$ python3 -q
>>> import numpy as np
>>> from numpy import linalg as LA
>>> np.set_printoptions(suppress=True, linewidth=100)
>>> rng = np.random.default_rng(73767)
>>> mat = np.triu(rng.random((11, 11)) < 0.2, 1).astype(int)
>>> mat = mat + mat.T
>>> mat
array([[0, 0, 0, 0, 0, 0, 0, 0, 0, 1, 0],
       [0, 0, 0, 0, 1, 0, 0, 1, 0, 1, 0],
       [0, 0, 0, 1, 0, 0, 0, 0, 0, 0, 0],
       [0, 0, 1, 0, 0, 0, 0, 1, 0, 0, 0],
       [0, 1, 0, 0, 0, 1, 1, 0, 0, 1, 0],
       [0, 0, 0, 0, 1, 0, 0, 1, 0, 0, 0],
       [0, 0, 0, 0, 1, 0, 0, 1, 1, 0, 0],
       [0, 1, 0, 1, 0, 1, 1, 0, 0, 0, 0],
       [0, 0, 0, 0, 0, 0, 1, 0, 0, 0, 0],
       [1, 1, 0, 0, 1, 0, 0, 0, 0, 0, 0],
       [0, 0, 0, 0, 0, 0, 0, 0, 0, 0, 0]])
>>> # rows and columns are dependent
>>> np.argwhere(np.triu(mat))
array([[0, 9],
       [1, 4],
       [1, 7],
       [1, 9],
       [2, 3],
       [3, 7],
       [4, 5],
       [4, 6],
       [4, 9],
       [5, 7],
       [6, 7],
       [6, 8]])
>>> L = np.diag(mat.sum(axis=1)) - mat
>>> L
array([[ 1,  0,  0,  0,  0,  0,  0,  0,  0, -1,  0],
       [ 0,  3,  0,  0, -1,  0,  0, -1,  0, -1,  0],
       [ 0,  0,  1, -1,  0,  0,  0,  0,  0,  0,  0],
       [ 0,  0, -1,  2,  0,  0,  0, -1,  0,  0,  0],
       [ 0, -1,  0,  0,  4, -1, -1,  0,  0, -1,  0],
       [ 0,  0,  0,  0, -1,  2,  0, -1,  0,  0,  0],
       [ 0,  0,  0,  0, -1,  0,  3, -1, -1,  0,  0],
       [ 0, -1,  0, -1,  0, -1, -1,  4,  0,  0,  0],
       [ 0,  0,  0,  0,  0,  0, -1,  0,  1,  0,  0],
       [-1, -1,  0,  0, -1,  0,  0,  0,  0,  3,  0],
       [ 0,  0,  0,  0,  0,  0,  0,  0,  0,  0,  0]])
>>> np.round(LA.eigvalsh(L), 2) + 0
array([0.  , 0.  , 0.35, 0.55, 1.  , 2.11, 2.33, 3.13, 3.77, 4.73, 6.02])
>>> round(LA.det(L[1:, 1:]))
0
>>> print(L @ np.ones(11))
[0. 0. 0. 0. 0. 0. 0. 0. 0. 0. 0.]
>>> round(LA.det(mat), 2)
np.float64(0.0)
>>> (mat != 0).astype(int)
array([[0, 0, 0, 0, 0, 0, 0, 0, 0, 1, 0],
       [0, 0, 0, 0, 1, 0, 0, 1, 0, 1, 0],
       [0, 0, 0, 1, 0, 0, 0, 0, 0, 0, 0],
       [0, 0, 1, 0, 0, 0, 0, 1, 0, 0, 0],
       [0, 1, 0, 0, 0, 1, 1, 0, 0, 1, 0],
       [0, 0, 0, 0, 1, 0, 0, 1, 0, 0, 0],
       [0, 0, 0, 0, 1, 0, 0, 1, 1, 0, 0],
       [0, 1, 0, 1, 0, 1, 1, 0, 0, 0, 0],
       [0, 0, 0, 0, 0, 0, 1, 0, 0, 0, 0],
       [1, 1, 0, 0, 1, 0, 0, 0, 0, 0, 0],
       [0, 0, 0, 0, 0, 0, 0, 0, 0, 0, 0]])
>>> np.flatnonzero(LA.matrix_power((mat != 0) + (mat.T != 0) + np.eye(11), 11)[3])
array([0, 1, 2, 3, 4, 5, 6, 7, 8, 9])
>>> (LA.matrix_power((mat != 0) + (mat.T != 0) + np.eye(11), 11) > 0).astype(int)
array([[1, 1, 1, 1, 1, 1, 1, 1, 1, 1, 0],
       [1, 1, 1, 1, 1, 1, 1, 1, 1, 1, 0],
       [1, 1, 1, 1, 1, 1, 1, 1, 1, 1, 0],
       [1, 1, 1, 1, 1, 1, 1, 1, 1, 1, 0],
       [1, 1, 1, 1, 1, 1, 1, 1, 1, 1, 0],
       [1, 1, 1, 1, 1, 1, 1, 1, 1, 1, 0],
       [1, 1, 1, 1, 1, 1, 1, 1, 1, 1, 0],
       [1, 1, 1, 1, 1, 1, 1, 1, 1, 1, 0],
       [1, 1, 1, 1, 1, 1, 1, 1, 1, 1, 0],
       [1, 1, 1, 1, 1, 1, 1, 1, 1, 1, 0],
       [0, 0, 0, 0, 0, 0, 0, 0, 0, 0, 1]])
>>> mat @ mat
array([[1, 1, 0, 0, 1, 0, 0, 0, 0, 0, 0],
       [1, 3, 0, 1, 1, 2, 2, 0, 0, 1, 0],
       [0, 0, 1, 0, 0, 0, 0, 1, 0, 0, 0],
       [0, 1, 0, 2, 0, 1, 1, 0, 0, 0, 0],
       [1, 1, 0, 0, 4, 0, 0, 3, 1, 1, 0],
       [0, 2, 0, 1, 0, 2, 2, 0, 0, 1, 0],
       [0, 2, 0, 1, 0, 2, 3, 0, 0, 1, 0],
       [0, 0, 1, 0, 3, 0, 0, 4, 1, 1, 0],
       [0, 0, 0, 0, 1, 0, 0, 1, 1, 0, 0],
       [0, 1, 0, 0, 1, 1, 1, 1, 0, 3, 0],
       [0, 0, 0, 0, 0, 0, 0, 0, 0, 0, 0]])
>>> out = np.array([[3, -3, 3, 0, -1, -2, -1, 3, -1],
...     [-2, 3, 0, 2, -2, -3, -1, 2, -2],
...     [0, 2, 3, 0, 1, 3, -2, 1, 2],
...     [1, 3, -3, 0, -3, 0, -2, 3, 3],
...     [2, 2, -1, 1, 3, 3, -2, 2, -2],
...     [2, -2, -3, 3, -3, -1, 2, -2, 1]])
>>> X = out.T @ out
>>> X
array([[ 22, -12,  -2,   4,  -2,   4,  -3,   8,   2],
       [-12,  39,  -8,   2,   2,  11, -18,  16,   4],
       [ -2,  -8,  37, -10,  15,   3,  -7,   7,  -7],
       [  4,   2, -10,  14, -10,  -6,   2,   0,  -3],
       [ -2,   2,  15, -10,  33,  23,  -5,  -3, -11],
       [  4,  11,   3,  -6,  23,  32,  -9,  -1,   7],
       [ -3, -18,  -7,   2,  -5,  -9,  18, -21,  -1],
       [  8,  16,   7,   0,  -3,  -1, -21,  31,  -2],
       [  2,   4,  -7,  -3, -11,   7,  -1,  -2,  23]])
>>> # equal to its transpose
>>> [round(float(x), 2) for x in LA.svd(X, compute_uv=False)[:3]]
[75.99, 61.92, 44.43]
>>> print(np.argsort(-LA.norm(X, axis=0).round(6), kind="stable")[:3])
[1 4 2]
